$ ipython --no-banner

In [1]: import numpy as np

In [2]: import numpy.linalg as la

In [3]: np.set_printoptions(suppress=True, linewidth=140)

In [4]: def rnd(a):
   ...:     return np.round(a, 3) + 0
   ...: 

In [5]: K = np.load("out17.npy")

In [6]: rnd(K)
Out[6]: 
array([[0.222, 0.185, 0.   , 0.074, 0.111, 0.111, 0.148, 0.148],
       [0.062, 0.25 , 0.   , 0.062, 0.062, 0.125, 0.188, 0.25 ],
       [0.238, 0.048, 0.238, 0.143, 0.048, 0.095, 0.143, 0.048],
       [0.167, 0.125, 0.125, 0.208, 0.125, 0.042, 0.083, 0.125],
       [0.095, 0.238, 0.   , 0.19 , 0.286, 0.   , 0.048, 0.143],
       [0.111, 0.148, 0.185, 0.185, 0.074, 0.148, 0.111, 0.037],
       [0.16 , 0.12 , 0.2  , 0.2  , 0.12 , 0.08 , 0.04 , 0.08 ],
       [0.227, 0.227, 0.   , 0.136, 0.136, 0.   , 0.091, 0.182]])

In [7]: rnd(K @ np.ones(8))
Out[7]: array([1., 1., 1., 1., 1., 1., 1., 1.])

In [8]: rnd(np.sort(np.abs(la.eigvals(K)))[::-1])
Out[8]: array([1.   , 0.322, 0.166, 0.133, 0.133, 0.084, 0.052, 0.04 ])

In [9]: rnd(la.matrix_power(K, 100))
Out[9]: 
array([[0.157, 0.182, 0.07 , 0.141, 0.123, 0.072, 0.11 , 0.145],
       [0.157, 0.182, 0.07 , 0.141, 0.123, 0.072, 0.11 , 0.145],
       [0.157, 0.182, 0.07 , 0.141, 0.123, 0.072, 0.11 , 0.145],
       [0.157, 0.182, 0.07 , 0.141, 0.123, 0.072, 0.11 , 0.145],
       [0.157, 0.182, 0.07 , 0.141, 0.123, 0.072, 0.11 , 0.145],
       [0.157, 0.182, 0.07 , 0.141, 0.123, 0.072, 0.11 , 0.145],
       [0.157, 0.182, 0.07 , 0.141, 0.123, 0.072, 0.11 , 0.145],
       [0.157, 0.182, 0.07 , 0.141, 0.123, 0.072, 0.11 , 0.145]])

In [10]: rnd(K.sum(axis=1))
Out[10]: array([1., 1., 1., 1., 1., 1., 1., 1.])

In [11]: p = np.eye(8)[0]

In [12]: for _ in range(4):
    ...:     p = p @ K
    ...:     print(p.round(3))
    ...: 
[0.222 0.185 0.    0.074 0.111 0.111 0.148 0.148]
[0.154 0.191 0.059 0.135 0.123 0.079 0.111 0.147]
[0.155 0.184 0.068 0.14  0.123 0.073 0.111 0.146]
[0.156 0.182 0.069 0.141 0.123 0.072 0.11  0.145]

In [13]: O, r_ = la.qr(K)

In [14]: rnd(abs(r_[0, 0])), rnd(la.norm(K[:, 0]))
Out[14]: (np.float64(0.486), np.float64(0.486))

In [15]: np.trace(O @ O.T)
Out[15]: np.float64(8.0)

In [16]: rnd(np.abs(np.diag(r_)))
Out[16]: array([0.486, 0.303, 0.254, 0.123, 0.091, 0.078, 0.069, 0.073])

In [17]: u = np.array([3, 1, 3, 0, -2, 3, -3, 1])

In [18]: A2 = K + np.outer(u, np.eye(8)[5])

In [19]: la.matrix_rank(A2 - K)
Out[19]: np.int64(1)

In [20]: def softmax(z):
    ...:     e = np.exp(z - z.max(axis=-1, keepdims=True))
    ...:     return e / e.sum(axis=-1, keepdims=True)
    ...: 

In [21]: rnd(softmax(K[0]))
Out[21]: array([0.137, 0.132, 0.11 , 0.119, 0.123, 0.123, 0.128, 0.128])

In [22]: rnd(softmax(10 * K[0]))
Out[22]: array([0.275, 0.19 , 0.03 , 0.062, 0.09 , 0.09 , 0.131, 0.131])

In [23]: att = K @ K.T / np.sqrt(8)

In [24]: softmax(att).round(6).argmax(axis=1)
Out[24]: array([7, 1, 2, 4, 4, 5, 6, 7])

In [25]: rnd(softmax(att)[0] @ K)
Out[25]: array([0.16 , 0.168, 0.093, 0.15 , 0.12 , 0.075, 0.107, 0.127])
